$ python -q
>>> import numpy as np
>>> np.set_printoptions(suppress=True, linewidth=200)
>>> feats = np.load("a.npy")
>>> feats
array([[0.5, 0. , 0. , 0.5],
       [0. , 0.7, 0.3, 0. ],
       [0. , 0. , 0.5, 0.5],
       [0. , 0. , 0. , 1. ]])
>>> np.round(np.sort(np.linalg.eigvals(feats)), 1)
array([0.5, 0.5, 0.7, 1. ])
>>> round(float(np.prod(np.diag(feats))), 1), round(float(np.linalg.det(feats)), 1)
(0.2, 0.2)
>>> Uu, sv, VT = np.linalg.svd(feats, full_matrices=False)
>>> np.round(sv / sv[0], 1)
array([1. , 0.6, 0.4, 0.3])
>>> np.round(np.abs(VT[0]), 1) + 0
array([0.2, 0. , 0.2, 1. ])
>>> np.round(Uu.T @ Uu, 1) + 0
array([[1., 0., 0., 0.],
       [0., 1., 0., 0.],
       [0., 0., 1., 0.],
       [0., 0., 0., 1.]])
>>> sv.round(1)
array([1.3, 0.8, 0.5, 0.4])
>>> np.round(VT @ VT.T, 1) + 0
array([[1., 0., 0., 0.],
       [0., 1., 0., 0.],
       [0., 0., 1., 0.],
       [0., 0., 0., 1.]])
>>> np.abs(Uu[:, 0]).round(6).argmax()
np.int64(3)
>>> th = np.radians(15)
>>> Rm = np.eye(4)
>>> Rm[2, 2] = Rm[3, 3] = np.cos(th)
>>> Rm[2, 3], Rm[3, 2] = -np.sin(th), np.sin(th)
>>> Rm.round(1)
array([[ 1. ,  0. ,  0. ,  0. ],
       [ 0. ,  1. ,  0. ,  0. ],
       [ 0. ,  0. ,  1. , -0.3],
       [ 0. ,  0. ,  0.3,  1. ]])
>>> Y = feats @ Rm.T
>>> Y.round(1)
array([[ 0.5,  0. , -0.1,  0.5],
       [ 0. ,  0.7,  0.3,  0.1],
       [ 0. ,  0. ,  0.4,  0.6],
       [ 0. ,  0. , -0.3,  1. ]])
>>> np.round(np.abs(Y - feats).max(axis=0), 1)
array([0. , 0. , 0.3, 0.1])
>>> np.allclose(np.linalg.norm(feats, axis=1), np.linalg.norm(Y, axis=1))
True
>>> np.round(np.linalg.svd(feats, compute_uv=False), 1), np.round(np.linalg.svd(Y, compute_uv=False), 1)
(array([1.3, 0.8, 0.5, 0.4]), array([1.3, 0.8, 0.5, 0.4]))
>>> rng = np.random.default_rng(1)
>>> lab = rng.permutation(4)
>>> lab
array([0, 1, 2, 3])
>>> Y = feats[lab][:, lab]
>>> np.trace(Y)
np.float64(2.7)
>>> np.diag(Y)
array([0.5, 0.7, 0.5, 1. ])
>>> np.round(np.linalg.det(Y), 1), np.round(np.linalg.det(feats[lab]), 1)
(np.float64(0.2), np.float64(0.2))
>>> w, V = np.linalg.eig(feats)
>>> round(float(np.prod(w)), 1)
0.2
>>> np.round(np.sort(np.linalg.eigvals(feats.T)), 1)
array([0.5, 0.5, 0.7, 1. ])
>>> feats @ V[:, 0] - w[0] * V[:, 0]
array([0., 0., 0., 0.])
>>> np.round(np.sort(np.linalg.eigvals(feats @ feats)), 1)
array([0.2, 0.2, 0.5, 1. ])
>>> W0 = np.load("w.npy")
>>> W0
array([[0, 0, 3, 0],
       [0, 0, 0, 3]])
>>> # columns 0 and 1 are equal
>>> vec = np.array([3, 0, 2, -3])
>>> W0 @ vec
array([ 6, -9])
>>> np.linalg.norm(W0 @ vec) <= np.linalg.norm(W0, 2) * np.linalg.norm(vec) + 1e-9
np.True_
>>> W0 @ np.eye(4)[2]
array([3., 0.])
>>> Y = W0 + rng.integers(-2, 3, (2, 1)) @ rng.integers(-2, 3, (1, 4))
>>> Y
array([[-4, -4,  5,  2],
       [-4, -4,  2,  5]])
>>> np.round(np.linalg.svd(Y - W0, compute_uv=False), 1) + 0
array([8.9, 0. ])
>>> Y - W0
array([[-4, -4,  2,  2],
       [-4, -4,  2,  2]])
>>> np.abs(Y - W0).sum(axis=1)
array([12, 12])
>>> W0.shape
(2, 4)
>>> np.diff(W0, axis=0)
array([[ 0,  0, -3,  3]])
>>> np.round(np.linalg.svd(W0, compute_uv=False), 1)
array([3., 3.])
>>> W0.mean(axis=0)
array([0. , 0. , 1.5, 1.5])
>>> W0.sum(axis=0)
array([0, 0, 3, 3])
>>> np.count_nonzero(W0)
np.int64(2)
>>> th = np.radians(60)
>>> Rm = np.eye(4)
>>> Rm[0, 0] = Rm[2, 2] = np.cos(th)
>>> Rm[0, 2], Rm[2, 0] = -np.sin(th), np.sin(th)
>>> Rm.round(1)
array([[ 0.5,  0. , -0.9,  0. ],
       [ 0. ,  1. ,  0. ,  0. ],
       [ 0.9,  0. ,  0.5,  0. ],
       [ 0. ,  0. ,  0. ,  1. ]])
>>> Y = W0 @ Rm.T
>>> Y.round(1)
array([[-2.6,  0. ,  1.5,  0. ],
       [ 0. ,  0. ,  0. ,  3. ]])
>>> u, r1 = Y[0], Y[1]
>>> u @ r1
np.float64(0.0)
>>> pr = (u @ r1) / (u @ u) * u
>>> r1 - pr
array([0., 0., 0., 3.])
>>> pr
array([-0.,  0.,  0.,  0.])
>>> np.round(np.outer(u, r1), 1)
array([[-0. , -0. , -0. , -7.8],
       [ 0. ,  0. ,  0. ,  0. ],
       [ 0. ,  0. ,  0. ,  4.5],
       [ 0. ,  0. ,  0. ,  0. ]])
>>> F = np.load("layer2.npy")
>>> F.round(1) + 0
array([[ 0. ,  0.8, -0.5, -0.7],
       [ 0. ,  0.1,  0. , -0.1],
       [ 0. ,  0.4, -0.2, -0.3]])
>>> # null space of dimension 3
>>> rank = np.linalg.matrix_rank(F)
>>> rank
np.int64(1)
>>> N = np.linalg.svd(F)[2][rank:].T
>>> [int(np.linalg.matrix_rank(F[:, :j + 1])) for j in range(4)]
[0, 1, 1, 1]
>>> J = (rng.random((2, 2)) < 0.3) + np.eye(2)
>>> J /= J.sum(axis=1, keepdims=True)
>>> J
array([[1., 0.],
       [0., 1.]])
>>> J[:, 0] @ J[:, 1]
np.float64(0.0)
>>> np.round(np.linalg.norm(J, axis=0), 1)
array([1., 1.])
>>> np.round(np.linalg.pinv(J), 1)
array([[1., 0.],
       [0., 1.]])
>>> Y = W0 / np.sqrt((W0 ** 2).mean(axis=1, keepdims=True))
>>> np.linalg.matrix_rank(Y) == np.linalg.matrix_rank(W0)
np.True_
>>> X = np.loadtxt("data.csv", delimiter=",")
>>> X
array([[-1. , -0.1,  0.9],
       [-0.4,  0.4,  0.9],
       [ 1. ,  0.6, -0.2],
       [ 1. ,  0.9,  0.6],
       [-1. , -0.8, -0.7],
       [-1. , -0.9, -1. ],
       [-1. ,  0.1,  1. ],
       [-0.8, -0.8, -1. ],
       [-0.4,  0.8,  1. ],
       [ 0.7, -0.3, -0.9],
       [ 0.7,  0.2, -0.1],
       [ 0.3,  0.3,  0.6],
       [-0.9,  0.4,  1. ],
       [ 0.5,  0.3,  0.4],
       [ 1. ,  0.8,  0. ],
       [ 0.9,  0.3, -0.1],
       [-0.9,  0.3,  0.9],
       [ 0.2,  0.1,  0. ]])
>>> lab = X[:, 1] > np.median(X[:, 1])
>>> u = X[lab].mean(axis=0) - X[~lab].mean(axis=0)
>>> np.round((((X - X.mean(axis=0)) @ u > 0) == lab).mean(), 1)
np.float64(0.7)
>>> ((X - X.mean(axis=0)) @ u > 0).astype(int)
array([0, 1, 1, 1, 0, 0, 1, 0, 1, 0, 1, 1, 1, 1, 1, 1, 1, 0])
>>> lab.astype(int)
array([0, 1, 1, 1, 0, 0, 0, 0, 1, 0, 0, 0, 1, 0, 1, 0, 0, 0])
>>> u.round(1)
array([0.4, 0.8, 0.5])
